% python3 -q
>>> import numpy as np
>>> np.set_printoptions(suppress=True, linewidth=200)
>>> u = np.array([3, 4, -4, -3]) + 0.5
>>> A = np.outer(u, u) / (u @ u)
>>> A.round(3)
array([[ 0.24 ,  0.309, -0.24 , -0.172],
       [ 0.309,  0.397, -0.309, -0.221],
       [-0.24 , -0.309,  0.24 ,  0.172],
       [-0.172, -0.221,  0.172,  0.123]])
>>> # applying it twice changes nothing
>>> t = np.radians(36)
>>> Rm = np.eye(4)
>>> Rm[3, 3] = Rm[2, 2] = np.cos(t)
>>> Rm[3, 2], Rm[2, 3] = -np.sin(t), np.sin(t)
>>> Rm.round(3)
array([[ 1.   ,  0.   ,  0.   ,  0.   ],
       [ 0.   ,  1.   ,  0.   ,  0.   ],
       [ 0.   ,  0.   ,  0.809,  0.588],
       [ 0.   ,  0.   , -0.588,  0.809]])
>>> M2 = A @ Rm.T
>>> np.allclose(A @ A.T, M2 @ M2.T)
True
>>> np.round(np.linalg.svd(A, compute_uv=False), 3) + 0, np.round(np.linalg.svd(M2, compute_uv=False), 3) + 0
(array([1., 0., 0., 0.]), array([1., 0., 0., 0.]))
>>> rank = np.linalg.matrix_rank(A)
>>> rank
np.int64(1)
>>> null = np.linalg.svd(A)[2][rank:].T
>>> null.shape
(4, 3)
>>> np.round(null @ null.T, 3)
array([[ 0.76 , -0.309,  0.24 ,  0.172],
       [-0.309,  0.603,  0.309,  0.221],
       [ 0.24 ,  0.309,  0.76 , -0.172],
       [ 0.172,  0.221, -0.172,  0.877]])
>>> [int(np.linalg.matrix_rank(np.delete(A, i, axis=0))) for i in range(4)]
[1, 1, 1, 1]
>>> [int(np.linalg.matrix_rank(A[:i])) for i in range(1, len(A) + 1)]
[1, 1, 1, 1]
>>> [int(np.linalg.matrix_rank(A[:, :j + 1])) for j in range(4)]
[1, 1, 1, 1]
>>> np.allclose(A @ null, 0)
True
>>> vec = np.array([-1, -2, 3, -1])
>>> h = np.maximum(A @ vec, 0)
>>> np.round(A.T @ h, 3)
array([-0.51 , -0.656,  0.51 ,  0.365])
>>> np.round(A * (h > 1e-9)[:, None], 3)
array([[ 0.   ,  0.   , -0.   , -0.   ],
       [ 0.   ,  0.   , -0.   , -0.   ],
       [-0.24 , -0.309,  0.24 ,  0.172],
       [-0.172, -0.221,  0.172,  0.123]])
>>> np.round(np.maximum(A @ vec, 0) - np.maximum(-A @ vec, 0), 3)
array([-1.407, -1.809,  1.407,  1.005])
>>> np.round(np.maximum(A @ (3 * vec), 0), 3)
array([0.   , 0.   , 4.221, 3.015])
>>> round(float(np.linalg.norm(A) ** 2 / np.linalg.norm(A, 2) ** 2), 3)
1.0
>>> np.linalg.norm(A, axis=1).argmax()
np.int64(1)
>>> np.round(np.linalg.norm(A, axis=0), 3)
array([0.49, 0.63, 0.49, 0.35])
>>> round(float(np.linalg.norm(A, 1)), 3), round(float(np.linalg.norm(A, np.inf)), 3)
(1.235, 1.235)
>>> round(float(np.linalg.norm(A, 2)), 3)
1.0
>>> round(np.linalg.norm(A[2], 1), 3), np.round(np.linalg.norm(A[2], np.inf), 3)
(np.float64(0.961), np.float64(0.309))
>>> left, sig, Vt = np.linalg.svd(A)
>>> V = Vt[:(sig > 1e-8).sum()]
>>> rng = np.random.default_rng(738)
>>> vec = A[0] + -3 * A[1] + rng.integers(2) * np.eye(4)[0]
>>> vec.round(3)
array([ 0.314, -0.882,  0.686,  0.49 ])
>>> np.round(np.diag(V.T @ V), 3)
array([0.24 , 0.397, 0.24 , 0.123])
>>> np.allclose(V.T @ V @ vec, vec)
False
>>> round(float(np.linalg.norm(vec - V.T @ V @ vec)), 3)
0.872
>>> np.round(V.T @ V, 3)
array([[ 0.24 ,  0.309, -0.24 , -0.172],
       [ 0.309,  0.397, -0.309, -0.221],
       [-0.24 , -0.309,  0.24 ,  0.172],
       [-0.172, -0.221,  0.172,  0.123]])
>>> feats = np.load("mat.npy")
>>> feats
array([[ 1.41, -0.03, -0.6 ,  1.81,  1.5 ,  0.78, -0.58],
       [-0.73, -0.05,  0.19, -0.81, -0.65, -0.31,  0.34],
       [-0.99,  0.33,  0.99, -1.87, -1.65, -0.99,  0.22],
       [-1.24, -0.32, -0.11, -0.92, -0.65, -0.19,  0.72]])
>>> [round(float(x), 3) for x in np.linalg.svd(feats, compute_uv=False)[:3]]
[4.698, 1.184, 0.0]
>>> np.linalg.cond(feats) > 100
np.True_
>>> np.linalg.matrix_rank(feats, rtol=0.1)
np.int64(2)
>>> np.argsort(-np.linalg.norm(feats, axis=0).round(6), kind="stable")[:3]
array([3, 4, 0])
>>> M2 = feats / np.linalg.norm(feats, axis=1)
Traceback (most recent call last):
  File "<python-input-50>", line 1, in <module>
    M2 = feats / np.linalg.norm(feats, axis=1)
         ~~~~~~^~~~~~~~~~~~~~~~~~~~~~~~~~~~~~~
ValueError: operands could not be broadcast together with shapes (4,7) (4,) 
>>> M2 = feats / np.linalg.norm(feats, axis=1, keepdims=True)
>>> cov = M2 @ M2.T
>>> np.round(np.linalg.norm(M2, axis=1), 3)
array([1., 1., 1., 1.])
>>> (cov - 2 * np.eye(4)).round(6).argmax(axis=1)
array([3, 3, 1, 1])
>>> cov.round(3)
array([[ 1.   , -0.993, -0.966, -0.881],
       [-0.993,  1.   ,  0.928,  0.932],
       [-0.966,  0.928,  1.   ,  0.73 ],
       [-0.881,  0.932,  0.73 ,  1.   ]])
>>> cov[0].round(3)
array([ 1.   , -0.993, -0.966, -0.881])
>>> np.argwhere(np.triu(np.abs(cov) > 0.95, 1))
array([[0, 1],
       [0, 2]])
>>> W0 = np.load("m.npy")
>>> W0
array([[ 0.3,  0.2, -0.8, -1.6, -0.8, -0.8, -1.1, -0.7],
       [-1.7, -1.5, -1.1, -1.2, -0.3, -0.5,  1.2, -0.8],
       [-0.6,  0.1,  1.6,  2.7, -2.7,  1.4, -1. , -1.4]])
>>> M2 = np.array([[0, -5], [4, 4], [-5, 3], [1, -2], [4, 3], [1, 2], [-5, -1], [4, -2]])
>>> np.vstack([W0, M2.T]).shape
(5, 8)
>>> vec = np.array([1, 2, 1, -2, 1, -2, 0, 2])
>>> h = np.maximum(W0 @ vec, 0)
>>> np.round(np.tanh(W0 @ vec), 3)
array([ 0.987, -1.   , -1.   ])
>>> np.flatnonzero(h > 1e-9)
array([0])
>>> W0 * (h > 1e-9)[:, None]
array([[ 0.3,  0.2, -0.8, -1.6, -0.8, -0.8, -1.1, -0.7],
       [-0. , -0. , -0. , -0. , -0. , -0. ,  0. , -0. ],
       [-0. ,  0. ,  0. ,  0. , -0. ,  0. , -0. , -0. ]])
>>> M2 = W0 + rng.integers(-2, 3, (3, 1)) @ rng.integers(-2, 3, (1, 8))
>>> M2.round(3)
array([[ 1.3,  2.2, -0.8,  0.4,  1.2, -2.8, -2.1, -2.7],
       [-1.7, -1.5, -1.1, -1.2, -0.3, -0.5,  1.2, -0.8],
       [-0.6,  0.1,  1.6,  2.7, -2.7,  1.4, -1. , -1.4]])
>>> np.linalg.matrix_rank(M2 - W0, tol=1e-8)
np.int64(1)
>>> np.round(np.linalg.svd(M2 - W0, compute_uv=False), 3)
array([4.69, 0.  , 0.  ])
>>> vec = np.array([1, 1, 2, 2, 2, 2, 1, 1])
>>> h = np.maximum(M2 @ vec, 0)
>>> np.round(np.maximum(M2 @ (3 * vec), 0), 3)
array([0. , 0. , 9.3])
>>> np.round(M2.T @ h, 3)
array([-1.86,  0.31,  4.96,  8.37, -8.37,  4.34, -3.1 , -4.34])
>>> M2 = W0 / np.sqrt((W0 ** 2).mean(axis=1, keepdims=True))
>>> M2[1].round(3)
array([-1.505, -1.328, -0.974, -1.062, -0.266, -0.443,  1.062, -0.708])
>>> np.linalg.matrix_rank(W0 - W0.mean(axis=1, keepdims=True))
np.int64(3)
>>> K = np.load("out15.npy")
>>> K
array([[8., 0., 0., 4.],
       [0., 4., 0., 0.],
       [0., 0., 4., 0.],
       [4., 0., 0., 8.]])
>>> ev, V = np.linalg.eigh(K)
>>> np.round(V.T @ V, 3) + 0
array([[1., 0., 0., 0.],
       [0., 1., 0., 0.],
       [0., 0., 1., 0.],
       [0., 0., 0., 1.]])
>>> np.round(np.linalg.svd(K, compute_uv=False), 3)
array([12.,  4.,  4.,  4.])
>>> np.abs(V[:, -1]).round(6).argmax()
np.int64(0)
>>> ev
array([ 4.,  4.,  4., 12.])
>>> Lm = np.linalg.cholesky(K)
>>> K / np.sqrt(np.outer(np.diag(K), np.diag(K)))
array([[1. , 0. , 0. , 0.5],
       [0. , 1. , 0. , 0. ],
       [0. , 0. , 1. , 0. ],
       [0.5, 0. , 0. , 1. ]])
>>> np.round(np.diag(Lm) ** 2, 3)
array([8., 4., 4., 6.])
>>> np.round(Lm @ Lm.T, 3)
array([[8., 0., 0., 4.],
       [0., 4., 0., 0.],
       [0., 0., 4., 0.],
       [4., 0., 0., 8.]])
>>> np.linalg.eigvalsh(K).min() > 0
np.True_
>>> round(float(np.prod(np.diag(Lm)) ** 2), 3), round(float(np.linalg.det(K)), 3)
(768.0, 768.0)
>>> Q, V = np.linalg.qr(K[:, :3])[0], np.linalg.qr(K[:, 3:])[0]
>>> sig = np.linalg.svd(Q.T @ V, compute_uv=False)
>>> (sig > 0.9).sum()
np.int64(0)
>>> np.round(np.degrees(np.arccos(sig.clip(0, 1))), 3)
array([36.87])
>>> data = np.array([[1, -1, 3, 2, -2, 1, -3, -3],
...     [-1, -1, -1, 0, -2, 1, -3, 0],
...     [-3, -2, 2, -2, 2, -2, -3, 1],
...     [1, 1, -1, -2, -3, 0, -2, -3],
...     [0, 3, -2, 0, -1, 2, -1, -1],
...     [2, 0, 3, 3, -1, -2, 2, -1]])
>>> data[-1] = data[0] + 4 * data[1]
>>> data
array([[  1,  -1,   3,   2,  -2,   1,  -3,  -3],
       [ -1,  -1,  -1,   0,  -2,   1,  -3,   0],
       [ -3,  -2,   2,  -2,   2,  -2,  -3,   1],
       [  1,   1,  -1,  -2,  -3,   0,  -2,  -3],
       [  0,   3,  -2,   0,  -1,   2,  -1,  -1],
       [ -3,  -5,  -1,   2, -10,   5, -15,  -3]])
>>> # row 5 is much longer than the rest
>>> left, sig, Vt = np.linalg.svd(data)
>>> V = Vt[:(sig > 1e-8).sum()]
>>> vec = data[1] + -1 * data[3] + rng.integers(2) * np.eye(8)[0]
>>> vec
array([-2., -2.,  0.,  2.,  1.,  1., -1.,  3.])
>>> round(float(np.linalg.norm(vec - V.T @ V @ vec)), 3)
0.0
>>> np.linalg.matrix_rank(np.vstack([data, vec]))
np.int64(5)
>>> np.allclose(V.T @ V @ vec, vec)
True
>>> np.round(np.diag(V.T @ V), 3)
array([0.417, 0.782, 0.701, 0.696, 0.626, 0.435, 0.77 , 0.572])
